>>> import numpy as np
>>> from numpy import linalg as LA
>>> np.set_printoptions(precision=3, suppress=True, linewidth=200, legacy="1.25")
>>> def rnd(a):
...     return np.round(a, 3) + 0
... 
>>> feats = np.array([[-1, 4, -1, 4, -1, 4],
...     [4, 4, 4, 4, 4, 4],
...     [0, 4, 0, 4, 0, 4],
...     [-1, 4, -1, 4, -1, 4],
...     [4, 4, 4, 4, 4, 4],
...     [0, 4, 0, 4, 0, 4]])
>>> feats
array([[-1,  4, -1,  4, -1,  4],
       [ 4,  4,  4,  4,  4,  4],
       [ 0,  4,  0,  4,  0,  4],
       [-1,  4, -1,  4, -1,  4],
       [ 4,  4,  4,  4,  4,  4],
       [ 0,  4,  0,  4,  0,  4]])
>>> left, sig, Vh = LA.svd(feats)
>>> vecs = Vh[:(sig > 1e-8).sum()]
>>> rng = np.random.default_rng(55)
>>> vec = feats[1] + 5 * feats[3] + rng.integers(2) * np.eye(6)[2]
>>> vec
array([-1., 24.,  0., 24., -1., 24.])
>>> rnd(vecs.T @ vecs)
array([[0.333, 0.   , 0.333, 0.   , 0.333, 0.   ],
       [0.   , 0.333, 0.   , 0.333, 0.   , 0.333],
       [0.333, 0.   , 0.333, 0.   , 0.333, 0.   ],
       [0.   , 0.333, 0.   , 0.333, 0.   , 0.333],
       [0.333, 0.   , 0.333, 0.   , 0.333, 0.   ],
       [0.   , 0.333, 0.   , 0.333, 0.   , 0.333]])
>>> rnd(LA.norm(vec - vecs.T @ vecs @ vec))
0.816
>>> rnd(feats @ LA.pinv(feats) @ feats)
array([[-1.,  4., -1.,  4., -1.,  4.],
       [ 4.,  4.,  4.,  4.,  4.,  4.],
       [ 0.,  4.,  0.,  4.,  0.,  4.],
       [-1.,  4., -1.,  4., -1.,  4.],
       [ 4.,  4.,  4.,  4.,  4.,  4.],
       [ 0.,  4.,  0.,  4.,  0.,  4.]])
>>> z = rng.permutation(6)
>>> z
array([4, 3, 1, 0, 2, 5])
>>> Y = feats[z][:, z]
>>> Y
array([[ 4,  4,  4,  4,  4,  4],
       [-1,  4,  4, -1, -1,  4],
       [ 4,  4,  4,  4,  4,  4],
       [-1,  4,  4, -1, -1,  4],
       [ 0,  4,  4,  0,  0,  4],
       [ 0,  4,  4,  0,  0,  4]])
>>> rnd(LA.det(Y)), rnd(LA.det(feats[z]))
(0.0, 0.0)
>>> rnd(np.sort(np.abs(LA.eigvals(Y))))
array([ 0.,  0.,  0.,  0.,  0., 15.])
>>> F = np.load("arr.npy")
>>> F
array([[13, -7, -8,  5, -4, -4, -5, -3],
       [-7,  5,  4, -3,  4,  4,  3,  1],
       [-8,  4,  5, -3,  2,  2,  3,  2],
       [ 5, -3, -3,  2, -2, -2, -2, -1],
       [-4,  4,  2, -2,  4,  4,  2,  0],
       [-4,  4,  2, -2,  4,  4,  2,  0],
       [-5,  3,  3, -2,  2,  2,  2,  1],
       [-3,  1,  2, -1,  0,  0,  1,  1]])
>>> vals, vecs = LA.eigh(F)
>>> rnd(vals.sum()), np.trace(F)
(36.0, 36)
>>> rnd(vecs @ np.diag(vals) @ vecs.T)
array([[13., -7., -8.,  5., -4., -4., -5., -3.],
       [-7.,  5.,  4., -3.,  4.,  4.,  3.,  1.],
       [-8.,  4.,  5., -3.,  2.,  2.,  3.,  2.],
       [ 5., -3., -3.,  2., -2., -2., -2., -1.],
       [-4.,  4.,  2., -2.,  4.,  4.,  2.,  0.],
       [-4.,  4.,  2., -2.,  4.,  4.,  2.,  0.],
       [-5.,  3.,  3., -2.,  2.,  2.,  2.,  1.],
       [-3.,  1.,  2., -1.,  0.,  0.,  1.,  1.]])
>>> rnd(LA.eigvalsh(F + 3 * np.eye(8)))
array([ 3.   ,  3.   ,  3.   ,  3.   ,  3.   ,  3.   ,  8.958, 33.042])
>>> rnd(np.abs(vecs[:, -1]))
array([0.639, 0.392, 0.381, 0.258, 0.269, 0.269, 0.258, 0.124])
>>> rnd(LA.svd(F, compute_uv=False))
array([30.042,  5.958,  0.   ,  0.   ,  0.   ,  0.   ,  0.   ,  0.   ])
>>> rnd(vals)
array([ 0.   ,  0.   ,  0.   ,  0.   ,  0.   ,  0.   ,  5.958, 30.042])
>>> left, sig, Vh = LA.svd(F, full_matrices=False)
>>> rnd(np.cumsum(sig ** 2) / np.sum(sig ** 2))
array([0.962, 1.   , 1.   , 1.   , 1.   , 1.   , 1.   , 1.   ])
>>> rnd(np.abs(Vh[0]))
array([0.639, 0.392, 0.381, 0.258, 0.269, 0.269, 0.258, 0.124])
>>> rnd(sig)
array([30.042,  5.958,  0.   ,  0.   ,  0.   ,  0.   ,  0.   ,  0.   ])
>>> left.shape, sig.shape, Vh.shape
((8, 8), (8,), (8, 8))
>>> (sig > 1e-8).sum()
2
>>> rnd(left.T @ left)
array([[1., 0., 0., 0., 0., 0., 0., 0.],
       [0., 1., 0., 0., 0., 0., 0., 0.],
       [0., 0., 1., 0., 0., 0., 0., 0.],
       [0., 0., 0., 1., 0., 0., 0., 0.],
       [0., 0., 0., 0., 1., 0., 0., 0.],
       [0., 0., 0., 0., 0., 1., 0., 0.],
       [0., 0., 0., 0., 0., 0., 1., 0.],
       [0., 0., 0., 0., 0., 0., 0., 1.]])
>>> rnd(np.sqrt((sig ** 2).sum())), rnd(LA.norm(F))
(30.627, 30.627)
>>> np.allclose(left * sig @ Vh, F)
True
>>> np.unique(F.round(6), axis=0).shape
(7, 8)
>>> rnd(np.trace(LA.pinv(F) @ F))
2.0
>>> left, sig, Vh = LA.svd(feats)
>>> np.argmax(sig[:-1] / (sig[1:] + 1e-6)) + 1
2
>>> Y = left[:, :2] @ np.diag(sig[:2]) @ Vh[:2]
>>> rnd(LA.norm(feats - Y, 2)), rnd(sig[2])
(0.0, 0.0)
>>> LA.matrix_rank(Y)
2
>>> rnd(Y)
array([[-1.,  4., -1.,  4., -1.,  4.],
       [ 4.,  4.,  4.,  4.,  4.,  4.],
       [ 0.,  4.,  0.,  4.,  0.,  4.],
       [-1.,  4., -1.,  4., -1.,  4.],
       [ 4.,  4.,  4.,  4.,  4.,  4.],
       [ 0.,  4.,  0.,  4.,  0.,  4.]])
>>> LA.matrix_rank(feats, rtol=0.05)
2
>>> vals, vecs = LA.eigh(F)
>>> vec = np.array([2, 1, 5, 4, 4, 1, 1, 1])
>>> rnd(vecs * np.maximum(vals, 0) @ vecs.T)
array([[13., -7., -8.,  5., -4., -4., -5., -3.],
       [-7.,  5.,  4., -3.,  4.,  4.,  3.,  1.],
       [-8.,  4.,  5., -3.,  2.,  2.,  3.,  2.],
       [ 5., -3., -3.,  2., -2., -2., -2., -1.],
       [-4.,  4.,  2., -2.,  4.,  4.,  2.,  0.],
       [-4.,  4.,  2., -2.,  4.,  4.,  2.,  0.],
       [-5.,  3.,  3., -2.,  2.,  2.,  2.,  1.],
       [-3.,  1.,  2., -1.,  0.,  0.,  1.,  1.]])
>>> np.abs(F).sum(axis=1).max(), rnd(np.abs(vals).max())
(49, 30.042)
>>> vec @ F @ vec
109
>>> rnd(vec @ F @ vec / (vec @ vec)), rnd(vals[0]), rnd(vals[-1])
(1.677, 0.0, 30.042)
>>> E = np.load("a.npy")
>>> E
array([[ 45,  -6,  33],
       [ -6,  42, -14],
       [ 33, -14,  37]])
>>> q, vecs = LA.qr(E[:, :1])[0], LA.qr(E[:, 1:])[0]
>>> sig = LA.svd(q.T @ vecs, compute_uv=False)
>>> rnd(np.degrees(np.arccos(sig.clip(0, 1))))
array([10.602])
>>> Y = np.array([[2, 1], [0, 1]])
>>> Z = np.kron(Y, E)
>>> Z
array([[ 90, -12,  66,  45,  -6,  33],
       [-12,  84, -28,  -6,  42, -14],
       [ 66, -28,  74,  33, -14,  37],
       [  0,   0,   0,  45,  -6,  33],
       [  0,   0,   0,  -6,  42, -14],
       [  0,   0,   0,  33, -14,  37]])
>>> Z.shape
(6, 6)
>>> rnd(LA.norm(Z, 2)), rnd(LA.norm(Y, 2) * LA.norm(E, 2))
(181.68, 181.68)
>>> rnd(Z.mean(axis=0))
array([24.   ,  7.333, 18.667, 24.   ,  7.333, 18.667])
>>> rnd(LA.svd(Z, compute_uv=False))
array([181.68 ,  87.262,  69.396,  33.331,  14.801,   5.653])
>>> np.unravel_index(np.abs(Z).argmax(), Z.shape)
(0, 0)
>>> m1 = np.load("mat.npy")
>>> rnd(m1)
array([[-0.102,  0.042,  0.723],
       [-0.102, -0.012, -0.237],
       [ 0.153,  0.977, -0.118],
       [ 0.763, -0.208, -0.343],
       [-0.611, -0.02 , -0.539]])
>>> cov = m1.T @ m1
>>> rnd(np.diag(cov))
array([1., 1., 1.])
>>> rnd(cov)
array([[1., 0., 0.],
       [0., 1., 0.],
       [0., 0., 1.]])
>>> rnd(LA.eigvalsh(cov)[::-1])
array([1., 1., 1.])
>>> q = m1.astype(float).copy()
>>> for j in range(3):
...     q[:, j] -= q[:, :j] @ (q[:, :j].T @ q[:, j])
...     q[:, j] /= LA.norm(q[:, j])
... 
>>> rnd(q.T @ q)
array([[1., 0., 0.],
       [0., 1., 0.],
       [0., 0., 1.]])
>>> rnd(q)
array([[-0.102,  0.042,  0.723],
       [-0.102, -0.012, -0.237],
       [ 0.153,  0.977, -0.118],
       [ 0.763, -0.208, -0.343],
       [-0.611, -0.02 , -0.539]])
>>> ang = np.radians(90)
>>> r_ = np.eye(3)
>>> r_[0, 0] = r_[1, 1] = np.cos(ang)
>>> r_[0, 1], r_[1, 0] = -np.sin(ang), np.sin(ang)
>>> rnd(r_)
array([[ 0., -1.,  0.],
       [ 1.,  0.,  0.],
       [ 0.,  0.,  1.]])
>>> Y = m1 @ r_.T
>>> np.allclose(LA.norm(m1, axis=1), LA.norm(Y, axis=1))
True
>>> rnd(np.abs(Y - m1).max(axis=0))
array([1.13 , 0.971, 0.   ])
>>> rnd(Y)
array([[-0.042, -0.102,  0.723],
       [ 0.012, -0.102, -0.237],
       [-0.977,  0.153, -0.118],
       [ 0.208,  0.763, -0.343],
       [ 0.02 , -0.611, -0.539]])
>>> proj = m1 @ LA.solve(m1.T @ m1, m1.T)
>>> np.allclose(proj @ proj, proj)
True
>>> rnd(np.trace(proj))
3.0
>>> rnd(LA.eigvalsh(proj))
array([0., 0., 1., 1., 1.])
>>> LA.matrix_rank(np.eye(5) - proj)
2
>>> z = rng.permutation(3)
>>> Y = m1[:, z] * rng.choice([-1, 1], 3)
>>> rnd(Y)
array([[-0.042, -0.723, -0.102],
       [ 0.012,  0.237, -0.102],
       [-0.977,  0.118,  0.153],
       [ 0.208,  0.343,  0.763],
       [ 0.02 ,  0.539, -0.611]])
>>> left, _, Vh = LA.svd(m1.T @ Y)
>>> rnd(left @ Vh)
array([[ 0.,  0.,  1.],
       [-1.,  0.,  0.],
       [ 0., -1.,  0.]])
>>> rnd(LA.lstsq(m1, Y)[0])
array([[ 0.,  0.,  1.],
       [-1.,  0.,  0.],
       [ 0., -1.,  0.]])
>>> z
array([1, 2, 0])
>>> X = np.loadtxt("case2.csv", delimiter=",")
>>> X
array([[ 4.,  0.,  0.,  0.,  0.,  0.,  0.,  0.],
       [ 0.,  0.,  0.,  0.,  0.,  0.,  0., -7.],
       [ 0.,  0.,  0.,  0.,  0., -1.,  0.,  0.],
       [ 0.,  0.,  0., -7.,  0.,  0.,  0.,  0.],
       [ 0.,  0., -7.,  0.,  0.,  0.,  0.,  0.],
       [ 0.,  0.,  0.,  0., -3.,  0.,  0.,  0.],
       [ 0.,  0.,  0.,  0.,  0.,  0.,  6.,  0.],
       [ 0.,  8.,  0.,  0.,  0.,  0.,  0.,  0.]])
>>> vec = np.array([-2, 1, -2, 1, 2, -1, 1, 2])
>>> rhs = X @ vec
>>> rhs
array([ -8., -14.,   1.,  -7.,  14.,  -6.,   6.,   8.])
>>> rnd(LA.solve(X, X[:, 3]))
array([0., 0., 0., 1., 0., 0., 0., 0.])
>>> rnd(LA.solve(X, rhs + X[:, 5]))
array([-2.,  1., -2.,  1.,  2.,  0.,  1.,  2.])
>>> rnd(LA.solve(X.T, X[2]))
array([0., 0., 1., 0., 0., 0., 0., 0.])
>>> rnd(LA.solve(X, rhs))
array([-2.,  1., -2.,  1.,  2., -1.,  1.,  2.])
>>> rnd(LA.solve(X, -2 * rhs))
array([ 4., -2.,  4., -2., -4.,  2., -2., -4.])
>>> np.trace(X)
3.0
>>> X @ X
array([[ 16.,   0.,   0.,   0.,   0.,   0.,   0.,   0.],
       [  0., -56.,   0.,   0.,   0.,   0.,   0.,   0.],
       [  0.,   0.,   0.,   0.,   3.,   0.,   0.,   0.],
       [  0.,   0.,   0.,  49.,   0.,   0.,   0.,   0.],
       [  0.,   0.,   0.,   0.,   0.,   7.,   0.,   0.],
       [  0.,   0.,  21.,   0.,   0.,   0.,   0.,   0.],
       [  0.,   0.,   0.,   0.,   0.,   0.,  36.,   0.],
       [  0.,   0.,   0.,   0.,   0.,   0.,   0., -56.]])
>>> rnd(np.abs(LA.eigvals(X)).max())
7.483
